% python3 -q
>>> import numpy as np
>>> from numpy import linalg as LA
>>> np.set_printoptions(precision=2, suppress=True, linewidth=140)
>>> E = np.loadtxt("arr.csv", delimiter=",")
>>> E
array([[0.25, 0.25, 0.25, 0.25],
       [0.  , 1.  , 0.  , 0.  ],
       [0.5 , 0.  , 0.5 , 0.  ],
       [0.  , 0.33, 0.33, 0.33]])
>>> LA.matrix_power(E, 2)
array([[0.19, 0.4 , 0.27, 0.15],
       [0.  , 1.  , 0.  , 0.  ],
       [0.38, 0.12, 0.38, 0.12],
       [0.17, 0.44, 0.28, 0.11]])
>>> np.round(LA.matrix_power(E, 100), 2) + 0
array([[0., 1., 0., 0.],
       [0., 1., 0., 0.],
       [0., 1., 0., 0.],
       [0., 1., 0., 0.]])
>>> pr = np.eye(4)[0]
>>> for _ in range(7):
...     pr = pr @ E
...     print(pr.round(2))
... 
[0.25 0.25 0.25 0.25]
[0.19 0.4  0.27 0.15]
[0.18 0.49 0.23 0.1 ]
[0.16 0.57 0.19 0.08]
[0.14 0.63 0.16 0.07]
[0.12 0.69 0.14 0.06]
[0.1  0.74 0.12 0.05]
>>> u = np.array([1, 5, 2])
>>> np.convolve(E[3], u)
array([0.  , 0.33, 2.  , 2.67, 2.33, 0.67])
>>> np.array([np.convolve(row, u, "same") for row in E])
array([[1.5 , 2.  , 2.  , 1.75],
       [1.  , 5.  , 2.  , 0.  ],
       [2.5 , 1.5 , 2.5 , 1.  ],
       [0.33, 2.  , 2.67, 2.33]])
>>> np.polyval(u, E[3])
array([2.  , 3.78, 3.78, 3.78])
>>> other = np.array([[0, 5, 0], [2, 1, 1]])
>>> W2 = np.kron(other, E)
>>> LA.matrix_rank(W2)
np.int64(8)
>>> rng = np.random.default_rng(37)
>>> feats = rng.normal(size=(21, 3)) + 10 * np.array([1, 1, 0])
>>> feats
array([[10.9 ,  9.54, -1.31],
       [10.66, 10.96,  0.52],
       [ 7.44,  8.46,  0.61],
       [11.49,  8.51,  0.97],
       [11.12, 10.02, -1.34],
       [ 9.36,  9.64,  0.69],
       [10.9 ,  9.01, -0.1 ],
       [ 9.97,  9.83,  0.95],
       [ 9.73,  9.93, -1.48],
       [10.15,  9.06,  1.89],
       [10.15, 10.18,  0.1 ],
       [ 8.83,  9.56,  0.11],
       [10.91, 10.22, -1.32],
       [ 9.79,  9.86, -1.68],
       [10.54, 10.76, -0.91],
       [12.19, 10.32, -0.59],
       [11.95,  9.41,  0.15],
       [ 8.19,  8.9 ,  1.75],
       [ 9.  ,  9.16, -0.26],
       [ 9.18,  8.75, -1.02],
       [ 9.83, 11.51,  0.77]])
>>> x = np.array([1, 3, -2])
>>> rhs = feats @ x
>>> c, lr = np.zeros(3), 1 / LA.norm(feats, 2) ** 2
>>> for i in range(200):
...     c -= lr * feats.T @ (feats @ c - rhs)
...     if i % 50 == 0: print(i, round(LA.norm(feats @ c - rhs), 2))
... 
0 10.42
50 8.3
100 6.65
150 5.36
>>> c
array([ 1.57,  2.41, -1.28])
>>> round(float(LA.cond(feats)), 2)
17.33
>>> W2 = feats[[18, 7]].astype(float)
>>> for _ in range(6):
...     lab = LA.norm(feats[:, None] - W2, axis=-1).argmin(axis=1)
...     W2 = np.array([feats[lab == j].mean(axis=0) for j in range(2)])
... 
>>> lab
array([0, 1, 0, 1, 0, 1, 1, 1, 0, 1, 1, 0, 0, 0, 0, 1, 1, 1, 0, 0, 1])
>>> np.abs(W2[1] - W2[0]).argmax()
np.int64(2)
>>> lab = rng.permutation(3)
>>> other = feats[:, lab] * rng.choice([-1, 1], 3)
>>> other
array([[ 9.54, -1.31, 10.9 ],
       [10.96,  0.52, 10.66],
       [ 8.46,  0.61,  7.44],
       [ 8.51,  0.97, 11.49],
       [10.02, -1.34, 11.12],
       [ 9.64,  0.69,  9.36],
       [ 9.01, -0.1 , 10.9 ],
       [ 9.83,  0.95,  9.97],
       [ 9.93, -1.48,  9.73],
       [ 9.06,  1.89, 10.15],
       [10.18,  0.1 , 10.15],
       [ 9.56,  0.11,  8.83],
       [10.22, -1.32, 10.91],
       [ 9.86, -1.68,  9.79],
       [10.76, -0.91, 10.54],
       [10.32, -0.59, 12.19],
       [ 9.41,  0.15, 11.95],
       [ 8.9 ,  1.75,  8.19],
       [ 9.16, -0.26,  9.  ],
       [ 8.75, -1.02,  9.18],
       [11.51,  0.77,  9.83]])
>>> U, _, vt = LA.svd(feats.T @ other)
>>> np.round(LA.lstsq(feats, other)[0], 2) + 0
array([[0., 0., 1.],
       [1., 0., 0.],
       [0., 1., 0.]])
>>> hat = feats @ LA.solve(feats.T @ feats, feats.T)
>>> round(float(np.trace(hat)), 2)
3.0
>>> np.diag(hat)
array([0.14, 0.09, 0.11, 0.35, 0.13, 0.08, 0.12, 0.1 , 0.15, 0.24, 0.06, 0.09, 0.12, 0.17, 0.11, 0.13, 0.21, 0.21, 0.05, 0.08, 0.24])
>>> hat @ feats[:, 1]
array([ 9.54, 10.96,  8.46,  8.51, 10.02,  9.64,  9.01,  9.83,  9.93,  9.06, 10.18,  9.56, 10.22,  9.86, 10.76, 10.32,  9.41,  8.9 ,  9.16,
        8.75, 11.51])
>>> np.allclose(hat @ hat, hat)
True
>>> LA.cond(feats) > 100
np.False_
>>> np.round(LA.norm(feats, 2) / LA.norm(feats), 2)
np.float64(1.0)
>>> round(np.log10(LA.cond(feats)))
1
>>> np.argsort(-LA.norm(feats, axis=0).round(6), kind="stable")[:3]
array([0, 1, 2])
>>> W2 = np.array([[0, 2, 1], [0, 2, 2], [1, 2, 2]])
>>> mat = (rng.random((12, 3)) < 0.25) @ W2
>>> mat
array([[1, 4, 3],
       [0, 4, 3],
       [0, 0, 0],
       [0, 0, 0],
       [0, 2, 1],
       [1, 2, 2],
       [0, 2, 2],
       [0, 0, 0],
       [0, 0, 0],
       [0, 0, 0],
       [0, 2, 2],
       [0, 2, 1]])
>>> hat = mat @ LA.solve(mat.T @ mat, mat.T)
>>> hat
array([[ 0.58,  0.11,  0.  ,  0.  ,  0.16,  0.42, -0.05,  0.  ,  0.  ,  0.  , -0.05,  0.16],
       [ 0.11,  0.47,  0.  ,  0.  ,  0.21, -0.11,  0.26,  0.  ,  0.  ,  0.  ,  0.26,  0.21],
       [ 0.  ,  0.  ,  0.  ,  0.  ,  0.  ,  0.  ,  0.  ,  0.  ,  0.  ,  0.  ,  0.  ,  0.  ],
       [ 0.  ,  0.  ,  0.  ,  0.  ,  0.  ,  0.  ,  0.  ,  0.  ,  0.  ,  0.  ,  0.  ,  0.  ],
       [ 0.16,  0.21,  0.  ,  0.  ,  0.32, -0.16, -0.11,  0.  ,  0.  ,  0.  , -0.11,  0.32],
       [ 0.42, -0.11,  0.  ,  0.  , -0.16,  0.58,  0.05,  0.  ,  0.  ,  0.  ,  0.05, -0.16],
       [-0.05,  0.26,  0.  ,  0.  , -0.11,  0.05,  0.37,  0.  ,  0.  ,  0.  ,  0.37, -0.11],
       [ 0.  ,  0.  ,  0.  ,  0.  ,  0.  ,  0.  ,  0.  ,  0.  ,  0.  ,  0.  ,  0.  ,  0.  ],
       [ 0.  ,  0.  ,  0.  ,  0.  ,  0.  ,  0.  ,  0.  ,  0.  ,  0.  ,  0.  ,  0.  ,  0.  ],
       [ 0.  ,  0.  ,  0.  ,  0.  ,  0.  ,  0.  ,  0.  ,  0.  ,  0.  ,  0.  ,  0.  ,  0.  ],
       [-0.05,  0.26,  0.  ,  0.  , -0.11,  0.05,  0.37,  0.  ,  0.  ,  0.  ,  0.37, -0.11],
       [ 0.16,  0.21,  0.  ,  0.  ,  0.32, -0.16, -0.11,  0.  ,  0.  ,  0.  , -0.11,  0.32]])
>>> np.allclose(hat @ hat, hat)
True
>>> data = np.load("run7.npy")
>>> data
array([[ 0, -3, -3],
       [-3,  0, -3],
       [-3, -3,  0]])
>>> w, evecs = LA.eigh(data)
>>> x = np.array([2, -1, 3])
>>> np.abs(data).sum(axis=1).max(), np.abs(w).max()
(np.int64(6), np.float64(6.0))
>>> lab = rng.permutation(3)
>>> other = data[:, lab] * rng.choice([-1, 1], 3)
>>> other
array([[-3, -3,  0],
       [ 0, -3,  3],
       [-3,  0,  3]])
>>> U, _, vt = LA.svd(data.T @ other)
>>> lab
array([1, 2, 0])
>>> np.round(LA.lstsq(data, other)[0], 2) + 0
array([[ 0.,  0., -1.],
       [ 1.,  0.,  0.],
       [ 0.,  1.,  0.]])
>>> K = np.load("test18.npy")
>>> K
array([[ 1.95, -2.08, -0.92],
       [ 1.17, -0.12,  2.76],
       [ 1.95,  2.16, -0.74]])
>>> K @ K
array([[-0.42, -5.8 , -6.87],
       [ 7.54,  3.52, -3.44],
       [ 4.9 , -5.91,  4.69]])
>>> round(np.abs(LA.eigvals(K)).max(), 2)
np.float64(3.0)
>>> round(LA.det(K), 2)
np.float64(-27.0)
>>> Q = K.astype(float).copy()
>>> for j in range(3):
...     Q[:, j] -= Q[:, :j] @ (Q[:, :j].T @ Q[:, j])
...     Q[:, j] /= LA.norm(Q[:, j])
... 
>>> Q
array([[ 0.65, -0.69, -0.31],
       [ 0.39, -0.04,  0.92],
       [ 0.65,  0.72, -0.25]])
>>> np.round(Q.T @ K, 2) + 0
array([[3., 0., 0.],
       [0., 3., 0.],
       [0., 0., 3.]])
>>> np.round(Q.T @ Q, 2) + 0
array([[1., 0., 0.],
       [0., 1., 0.],
       [0., 0., 1.]])
>>> x = np.array([9, 6, 7])
>>> rhs = K @ x
>>> rhs
array([-1.36, 29.14, 25.36])
>>> LA.solve(K.T, K[2])
array([-0.,  0.,  1.])
>>> np.round(LA.solve(K, K[:, 2]), 2) + 0
array([0., 0., 1.])
>>> LA.solve(K, rhs)
array([9., 6., 7.])
>>> np.round(LA.det(2 * K), 2), round(float(LA.det(K)), 2)
(np.float64(-216.0), -27.0)
>>> round(LA.eigvals(K).sum().real, 2)
np.float64(1.1)
>>> LA.eigvals(K)
array([ 2.05+2.19j,  2.05-2.19j, -3.  +0.j  ])
>>> lab = rng.permutation(3)
>>> other = K[:, lab] * rng.choice([-1, 1], 3)
>>> other
array([[ 2.08, -1.95,  0.92],
       [ 0.12, -1.17, -2.76],
       [-2.16, -1.95,  0.74]])
>>> U, _, vt = LA.svd(K.T @ other)
>>> np.round(LA.lstsq(K, other)[0], 2) + 0
array([[ 0., -1.,  0.],
       [-1.,  0.,  0.],
       [ 0.,  0., -1.]])
>>> lab
array([1, 0, 2])
>>> u = np.array([-5, 3, 3])
>>> m1 = np.array([np.roll(u, i) for i in range(3)])
>>> m1
array([[-5,  3,  3],
       [ 3, -5,  3],
       [ 3,  3, -5]])
>>> np.round(LA.eigvals(m1).sum().real, 2)
np.float64(-15.0)
>>> np.einsum("ij,ji->", m1, m1)
np.int64(129)
>>> np.round(LA.det(m1.T), 2)
np.float64(64.0)
>>> np.allclose(m1 @ m1.T, m1.T @ m1)
True
>>> np.fft.fft(m1[0])
array([ 1.+0.j, -8.+0.j, -8.+0.j])
>>> np.sort(np.abs(np.fft.fft(m1[0]))), np.sort(LA.svd(m1, compute_uv=False))
(array([1., 8., 8.]), array([1., 8., 8.]))
>>> (m1 @ m1)[0]
array([ 43, -21, -21])
>>> t3 = np.stack([m1, 3 * m1, m1[::-1]])
>>> t3.shape
(3, 3, 3)
>>> LA.matrix_rank(t3)
array([3, 3, 3])
>>> np.einsum("bij,cij->bc", t3, t3)
array([[ 129,  387,    1],
       [ 387, 1161,    3],
       [   1,    3,  129]])
>>> other = np.array([[1, 1], [1, -1]])
>>> F = np.kron(other, np.kron(other, other))[rng.permutation(8)][:2]
>>> F
array([[ 1,  1,  1,  1,  1,  1,  1,  1],
       [ 1,  1,  1,  1, -1, -1, -1, -1]])
>>> u, g = F[1], F[0]
>>> u @ g
np.int64(0)
>>> u @ u
np.int64(8)
>>> pr = (u @ g) / (u @ u) * u
>>> LA.matrix_rank(np.outer(u, g))
np.int64(1)
>>> pr
array([ 0.,  0.,  0.,  0., -0., -0., -0., -0.])
>>> F.reshape(-1, 2)
array([[ 1,  1],
       [ 1,  1],
       [ 1,  1],
       [ 1,  1],
       [ 1,  1],
       [ 1,  1],
       [-1, -1],
       [-1, -1]])
>>> F.ravel(order="F")
array([ 1,  1,  1,  1,  1,  1,  1,  1,  1, -1,  1, -1,  1, -1,  1, -1])
>>> t3 = F.reshape(2, 2, -1)
>>> np.einsum("ihd,jhd->hij", t3, t3).shape
(2, 2, 2)
>>> u = np.array([2, 0])
>>> np.cross(F[0, :3], F[1, :3])
array([0, 0, 0])
>>> np.array([np.convolve(row, u, "same") for row in F])
array([[ 2,  2,  2,  2,  2,  2,  2,  2],
       [ 2,  2,  2,  2, -2, -2, -2, -2]])
